% python3 -q
>>> import numpy as np
>>> np.set_printoptions(precision=2, suppress=True, linewidth=140)
>>> arr = np.load("arr.npy")
>>> print(arr)
[[ 0.54  0.9  -0.36 -0.27]
 [ 0.    0.    0.    0.  ]
 [ 0.3   0.5  -0.2  -0.15]
 [-0.18 -0.3   0.12  0.09]]
>>> Uu, s, Vh = np.linalg.svd(arr)
>>> print(np.argmax(s[:-1] / (s[1:] + 1e-6)) + 1)
1
>>> print(s.round(2) + 0)
[1.36 0.   0.   0.  ]
>>> Y = Uu[:, :1] @ np.diag(s[:1]) @ Vh[:1]
>>> print(round(np.abs(arr - Y).max(), 2))
0.0
>>> print(round(np.linalg.norm(arr - Y) / np.linalg.norm(arr), 2))
0.0
>>> print(arr @ arr)
[[ 0.23  0.39 -0.15 -0.12]
 [ 0.    0.    0.    0.  ]
 [ 0.13  0.21 -0.09 -0.06]
 [-0.08 -0.13  0.05  0.04]]
>>> print(np.round(np.sort(np.abs(np.linalg.eigvals(arr))), 2) + 0)
[0.   0.   0.   0.43]
>>> print((arr + arr.T) / 2)
[[ 0.54  0.45 -0.03 -0.23]
 [ 0.45  0.    0.25 -0.15]
 [-0.03  0.25 -0.2  -0.01]
 [-0.23 -0.15 -0.01  0.09]]
>>> print((arr - arr.T) / 2)
[[ 0.    0.45 -0.33 -0.05]
 [-0.45  0.   -0.25  0.15]
 [ 0.33  0.25  0.   -0.14]
 [ 0.05 -0.15  0.14  0.  ]]
>>> print(np.linalg.matrix_power(arr, 3))
[[ 0.1   0.17 -0.07 -0.05]
 [ 0.    0.    0.    0.  ]
 [ 0.06  0.09 -0.04 -0.03]
 [-0.03 -0.06  0.02  0.02]]
>>> print(np.allclose(arr @ arr.T, arr.T @ arr))
False
>>> print(np.round(np.abs(np.linalg.eigvals(arr)).max(), 2))
0.43
>>> np.linalg.determinant(arr)
Traceback (most recent call last):
  File "<python-input-17>", line 1, in <module>
    np.linalg.determinant(arr)
    ^^^^^^^^^^^^^^^^^^^^^
AttributeError: module 'numpy.linalg' has no attribute 'determinant'
>>> print(np.round(np.linalg.det(arr), 2))
0.0
>>> print(np.argsort(-np.linalg.norm(arr, axis=0).round(6), kind="stable")[:3])
[1 0 2]
>>> print([round(float(x), 2) for x in np.linalg.svd(arr, compute_uv=False)[:3]])
[1.36, 0.0, 0.0]
>>> print(np.linalg.cond(arr) > 100)
True
>>> rng = np.random.default_rng(92)
>>> lab = rng.permutation(4)
>>> print(lab)
[0 2 3 1]
>>> Y = arr[lab][:, lab]
>>> print(np.round(np.linalg.det(Y), 2), round(np.linalg.det(arr[lab]), 2))
0.0 0.0
>>> print(np.allclose(Y, arr))
False
>>> Y = np.array([[2, -2], [1, 2], [1, -2], [1, 2]])
>>> print(np.einsum("ik,kj->ji", arr, Y))
[[ 1.35  0.    0.75 -0.45]
 [ 0.9   0.    0.5  -0.3 ]]
>>> print(np.einsum("ij,ij->i", arr, arr))
[1.3  0.   0.4  0.14]
>>> print(np.einsum("ij->j", arr))
[ 0.66  1.1  -0.44 -0.33]
>>> E = np.load("out13.npy")
>>> print(E)
[[-0.1  -0.34 -0.16]
 [ 0.2   0.68  0.32]
 [ 0.25  0.85  0.4 ]
 [-0.25 -0.85 -0.4 ]]
>>> t3 = np.stack([E, 5 * E, E[::-1]])
>>> print((t3 @ E.T).shape)
(3, 4, 4)
>>> print(np.linalg.matrix_rank(t3.reshape(3, -1)))
2
>>> print(np.einsum("bij,cij->bc", t3, t3))
[[ 2.65 13.23  2.27]
 [13.23 66.15 11.34]
 [ 2.27 11.34  2.65]]
